$ ipython --no-banner

In [1]: import numpy as np

In [2]: np.set_printoptions(suppress=True, linewidth=140)

In [3]: m1 = np.loadtxt("dump.csv", delimiter=",")

In [4]: m1
Out[4]: 
array([[0., 0., 3., 3., 3., 2., 2., 1., 2., 0.],
       [0., 0., 0., 3., 3., 3., 2., 2., 1., 2.],
       [2., 0., 0., 0., 3., 3., 3., 2., 2., 1.],
       [1., 2., 0., 0., 0., 3., 3., 3., 2., 2.],
       [2., 1., 2., 0., 0., 0., 3., 3., 3., 2.],
       [2., 2., 1., 2., 0., 0., 0., 3., 3., 3.],
       [3., 2., 2., 1., 2., 0., 0., 0., 3., 3.],
       [3., 3., 2., 2., 1., 2., 0., 0., 0., 3.],
       [3., 3., 3., 2., 2., 1., 2., 0., 0., 0.],
       [0., 3., 3., 3., 2., 2., 1., 2., 0., 0.]])

In [5]: Y = np.linalg.inv(m1)

In [6]: round(np.linalg.cond(m1), 2)
Out[6]: np.float64(19.49)

In [7]: np.round(np.linalg.det(m1) * Y, 2)
Out[7]: 
array([[  4718., -12930.,  19566., -11906.,  -4882.,  20734., -19794.,  12350.,  11502., -14914.],
       [-14914.,   4718., -12930.,  19566., -11906.,  -4882.,  20734., -19794.,  12350.,  11502.],
       [ 11502., -14914.,   4718., -12930.,  19566., -11906.,  -4882.,  20734., -19794.,  12350.],
       [ 12350.,  11502., -14914.,   4718., -12930.,  19566., -11906.,  -4882.,  20734., -19794.],
       [-19794.,  12350.,  11502., -14914.,   4718., -12930.,  19566., -11906.,  -4882.,  20734.],
       [ 20734., -19794.,  12350.,  11502., -14914.,   4718., -12930.,  19566., -11906.,  -4882.],
       [ -4882.,  20734., -19794.,  12350.,  11502., -14914.,   4718., -12930.,  19566., -11906.],
       [-11906.,  -4882.,  20734., -19794.,  12350.,  11502., -14914.,   4718., -12930.,  19566.],
       [ 19566., -11906.,  -4882.,  20734., -19794.,  12350.,  11502., -14914.,   4718., -12930.],
       [-12930.,  19566., -11906.,  -4882.,  20734., -19794.,  12350.,  11502., -14914.,   4718.]])

In [8]: Y.round(2)
Out[8]: 
array([[ 0.07, -0.18,  0.28, -0.17, -0.07,  0.29, -0.28,  0.17,  0.16, -0.21],
       [-0.21,  0.07, -0.18,  0.28, -0.17, -0.07,  0.29, -0.28,  0.17,  0.16],
       [ 0.16, -0.21,  0.07, -0.18,  0.28, -0.17, -0.07,  0.29, -0.28,  0.17],
       [ 0.17,  0.16, -0.21,  0.07, -0.18,  0.28, -0.17, -0.07,  0.29, -0.28],
       [-0.28,  0.17,  0.16, -0.21,  0.07, -0.18,  0.28, -0.17, -0.07,  0.29],
       [ 0.29, -0.28,  0.17,  0.16, -0.21,  0.07, -0.18,  0.28, -0.17, -0.07],
       [-0.07,  0.29, -0.28,  0.17,  0.16, -0.21,  0.07, -0.18,  0.28, -0.17],
       [-0.17, -0.07,  0.29, -0.28,  0.17,  0.16, -0.21,  0.07, -0.18,  0.28],
       [ 0.28, -0.17, -0.07,  0.29, -0.28,  0.17,  0.16, -0.21,  0.07, -0.18],
       [-0.18,  0.28, -0.17, -0.07,  0.29, -0.28,  0.17,  0.16, -0.21,  0.07]])

In [9]: round(float(np.abs(np.linalg.eigvals(m1)).max()), 2)
Out[9]: 16.0

In [10]: m1 @ m1
Out[10]: 
array([[34., 26., 20., 12., 18., 22., 31., 30., 33., 30.],
       [30., 34., 26., 20., 12., 18., 22., 31., 30., 33.],
       [33., 30., 34., 26., 20., 12., 18., 22., 31., 30.],
       [30., 33., 30., 34., 26., 20., 12., 18., 22., 31.],
       [31., 30., 33., 30., 34., 26., 20., 12., 18., 22.],
       [22., 31., 30., 33., 30., 34., 26., 20., 12., 18.],
       [18., 22., 31., 30., 33., 30., 34., 26., 20., 12.],
       [12., 18., 22., 31., 30., 33., 30., 34., 26., 20.],
       [20., 12., 18., 22., 31., 30., 33., 30., 34., 26.],
       [26., 20., 12., 18., 22., 31., 30., 33., 30., 34.]])

In [11]: data = 4 * np.eye(11) + np.ones((11, 11))

In [12]: data
Out[12]: 
array([[5., 1., 1., 1., 1., 1., 1., 1., 1., 1., 1.],
       [1., 5., 1., 1., 1., 1., 1., 1., 1., 1., 1.],
       [1., 1., 5., 1., 1., 1., 1., 1., 1., 1., 1.],
       [1., 1., 1., 5., 1., 1., 1., 1., 1., 1., 1.],
       [1., 1., 1., 1., 5., 1., 1., 1., 1., 1., 1.],
       [1., 1., 1., 1., 1., 5., 1., 1., 1., 1., 1.],
       [1., 1., 1., 1., 1., 1., 5., 1., 1., 1., 1.],
       [1., 1., 1., 1., 1., 1., 1., 5., 1., 1., 1.],
       [1., 1., 1., 1., 1., 1., 1., 1., 5., 1., 1.],
       [1., 1., 1., 1., 1., 1., 1., 1., 1., 5., 1.],
       [1., 1., 1., 1., 1., 1., 1., 1., 1., 1., 5.]])

In [13]: Q, R = np.linalg.qr(data)

In [14]: np.allclose(R.T @ R, data.T @ data)
Out[14]: True

In [15]: left, s, vt = np.linalg.svd(data, full_matrices=False)

In [16]: print(np.round(left.T @ left, 2) + 0)
[[1. 0. 0. 0. 0. 0. 0. 0. 0. 0. 0.]
 [0. 1. 0. 0. 0. 0. 0. 0. 0. 0. 0.]
 [0. 0. 1. 0. 0. 0. 0. 0. 0. 0. 0.]
 [0. 0. 0. 1. 0. 0. 0. 0. 0. 0. 0.]
 [0. 0. 0. 0. 1. 0. 0. 0. 0. 0. 0.]
 [0. 0. 0. 0. 0. 1. 0. 0. 0. 0. 0.]
 [0. 0. 0. 0. 0. 0. 1. 0. 0. 0. 0.]
 [0. 0. 0. 0. 0. 0. 0. 1. 0. 0. 0.]
 [0. 0. 0. 0. 0. 0. 0. 0. 1. 0. 0.]
 [0. 0. 0. 0. 0. 0. 0. 0. 0. 1. 0.]
 [0. 0. 0. 0. 0. 0. 0. 0. 0. 0. 1.]]

In [17]: print(round(np.sqrt((s ** 2).sum()), 2), np.round(np.linalg.norm(data), 2))
19.62 19.62

In [18]: print(np.abs(left[:, 0]).round(6).argmax())
0

In [19]: left.shape, s.shape, vt.shape
Out[19]: ((11, 11), (11,), (11, 11))

In [20]: np.allclose(left * s @ vt, data)
Out[20]: True

In [21]: np.round(s / s[0], 2)
Out[21]: array([1.  , 0.27, 0.27, 0.27, 0.27, 0.27, 0.27, 0.27, 0.27, 0.27, 0.27])

In [22]: np.round(np.cumsum(s ** 2) / np.sum(s ** 2), 2)
Out[22]: array([0.58, 0.63, 0.67, 0.71, 0.75, 0.79, 0.83, 0.88, 0.92, 0.96, 1.  ])

In [23]: (s > 1e-8).sum()
Out[23]: np.int64(11)

In [24]: rng = np.random.default_rng(6110)

In [25]: idx = rng.permutation(11)

In [26]: Y = data[:, idx] * rng.choice([-1, 1], 11)

In [27]: Y
Out[27]: 
array([[-1.,  1., -1., -1., -1., -1., -1.,  5., -1.,  1., -1.],
       [-1.,  1., -5., -1., -1., -1., -1.,  1., -1.,  1., -1.],
       [-5.,  1., -1., -1., -1., -1., -1.,  1., -1.,  1., -1.],
       [-1.,  1., -1., -1., -1., -1., -1.,  1., -1.,  1., -5.],
       [-1.,  5., -1., -1., -1., -1., -1.,  1., -1.,  1., -1.],
       [-1.,  1., -1., -1., -1., -1., -1.,  1., -1.,  5., -1.],
       [-1.,  1., -1., -1., -1., -1., -1.,  1., -5.,  1., -1.],
       [-1.,  1., -1., -1., -5., -1., -1.,  1., -1.,  1., -1.],
       [-1.,  1., -1., -5., -1., -1., -1.,  1., -1.,  1., -1.],
       [-1.,  1., -1., -1., -1., -5., -1.,  1., -1.,  1., -1.],
       [-1.,  1., -1., -1., -1., -1., -5.,  1., -1.,  1., -1.]])

In [28]: left, _, vt = np.linalg.svd(data.T @ Y)

In [29]: idx
Out[29]: array([ 2,  4,  1,  8,  7,  9, 10,  0,  6,  5,  3])

In [30]: np.round(left @ vt, 2) + 0
Out[30]: 
array([[ 0.,  0.,  0.,  0.,  0.,  0.,  0.,  1.,  0.,  0.,  0.],
       [ 0.,  0., -1.,  0.,  0.,  0.,  0.,  0.,  0.,  0.,  0.],
       [-1.,  0.,  0.,  0.,  0.,  0.,  0.,  0.,  0.,  0.,  0.],
       [ 0.,  0.,  0.,  0.,  0.,  0.,  0.,  0.,  0.,  0., -1.],
       [ 0.,  1.,  0.,  0.,  0.,  0.,  0.,  0.,  0.,  0.,  0.],
       [ 0.,  0.,  0.,  0.,  0.,  0.,  0.,  0.,  0.,  1.,  0.],
       [ 0.,  0.,  0.,  0.,  0.,  0.,  0.,  0., -1.,  0.,  0.],
       [ 0.,  0.,  0.,  0., -1.,  0.,  0.,  0.,  0.,  0.,  0.],
       [ 0.,  0.,  0., -1.,  0.,  0.,  0.,  0.,  0.,  0.,  0.],
       [ 0.,  0.,  0.,  0.,  0., -1.,  0.,  0.,  0.,  0.,  0.],
       [ 0.,  0.,  0.,  0.,  0.,  0., -1.,  0.,  0.,  0.,  0.]])

In [31]: np.round(np.linalg.lstsq(data, Y)[0], 2) + 0
Out[31]: 
array([[ 0.,  0.,  0.,  0.,  0.,  0.,  0.,  1.,  0.,  0.,  0.],
       [ 0.,  0., -1.,  0.,  0.,  0.,  0.,  0.,  0.,  0.,  0.],
       [-1.,  0.,  0.,  0.,  0.,  0.,  0.,  0.,  0.,  0.,  0.],
       [ 0.,  0.,  0.,  0.,  0.,  0.,  0.,  0.,  0.,  0., -1.],
       [ 0.,  1.,  0.,  0.,  0.,  0.,  0.,  0.,  0.,  0.,  0.],
       [ 0.,  0.,  0.,  0.,  0.,  0.,  0.,  0.,  0.,  1.,  0.],
       [ 0.,  0.,  0.,  0.,  0.,  0.,  0.,  0., -1.,  0.,  0.],
       [ 0.,  0.,  0.,  0., -1.,  0.,  0.,  0.,  0.,  0.,  0.],
       [ 0.,  0.,  0., -1.,  0.,  0.,  0.,  0.,  0.,  0.,  0.],
       [ 0.,  0.,  0.,  0.,  0., -1.,  0.,  0.,  0.,  0.,  0.],
       [ 0.,  0.,  0.,  0.,  0.,  0., -1.,  0.,  0.,  0.,  0.]])
